In [1]: import numpy as np

In [2]: np.set_printoptions(suppress=True, linewidth=100)

In [3]: def rnd(a):
   ...:     return np.round(a, 2) + 0
   ...: 

In [4]: M = np.loadtxt("w.csv", delimiter=",")

In [5]: M
Out[5]: 
array([[ -1.43,   1.67,   2.34,   4.38],
       [ -4.34,  18.34,   7.32,  27.98],
       [  0.55,   4.68,  -0.12,   2.12],
       [  2.09,  -8.34,  -3.2 , -12.95],
       [  1.78,  -3.85,  -1.15,  -8.94],
       [  2.44,  -7.98,  -3.71, -14.69],
       [  0.52, -10.98,  -2.37, -11.54],
       [  1.07,  14.53,   1.19,   8.44],
       [ -0.45,   9.81,   2.75,   8.94],
       [  3.05, -15.93,  -5.36, -22.48],
       [ -3.35,   2.94,   3.8 ,  13.8 ],
       [ -0.81, -13.13,  -1.14,  -8.19],
       [ -0.24,  -4.79,  -0.7 ,  -2.55],
       [  2.65, -19.93,  -4.56, -25.09],
       [ -3.2 ,  15.48,   4.97,  22.96],
       [  2.21, -28.33,  -6.76, -29.91],
       [  0.66,  -5.09,  -1.14,  -5.25],
       [  1.21,  -7.36,  -2.83,  -9.61],
       [ -2.62,  -3.16,   2.57,   4.54],
       [ -0.48,  -6.27,  -0.39,  -4.18],
       [  2.29,  -5.63,  -2.56, -12.93],
       [  0.46,  -9.4 ,  -3.44,  -8.62],
       [  0.51,  -5.86,  -1.31,  -6.72],
       [  3.46,  -7.18,  -4.72, -16.87],
       [  4.57, -12.73,  -6.99, -25.06],
       [ -2.36,   7.91,   3.54,  13.22],
       [  2.43,  -4.88,  -0.97, -12.48]])

In [6]: D = np.linalg.norm(M[:, None] - M[None], axis=-1)

In [7]: np.unravel_index(D.round(6).argmax(), D.shape)
Out[7]: (np.int64(1), np.int64(15))

In [8]: D.mean(axis=1).argmax()
Out[8]: np.int64(1)

In [9]: D[17].round(6).argsort(kind="stable")[:4]
Out[9]: array([17, 21,  3, 22])

In [10]: np.flatnonzero(D[17] < D.mean() / 2)
Out[10]: array([ 3,  4,  5,  6, 11, 12, 16, 17, 19, 20, 21, 22, 23, 26])

In [11]: (D + 1e9 * np.eye(27)).round(6).argmin(axis=1)
Out[11]: 
array([ 2, 14,  0,  5, 22,  3,  3,  8, 25, 24, 25,  6, 19,  9,  1, 13, 22, 21,  0, 16, 26, 17, 16,
        5,  9, 10, 20])
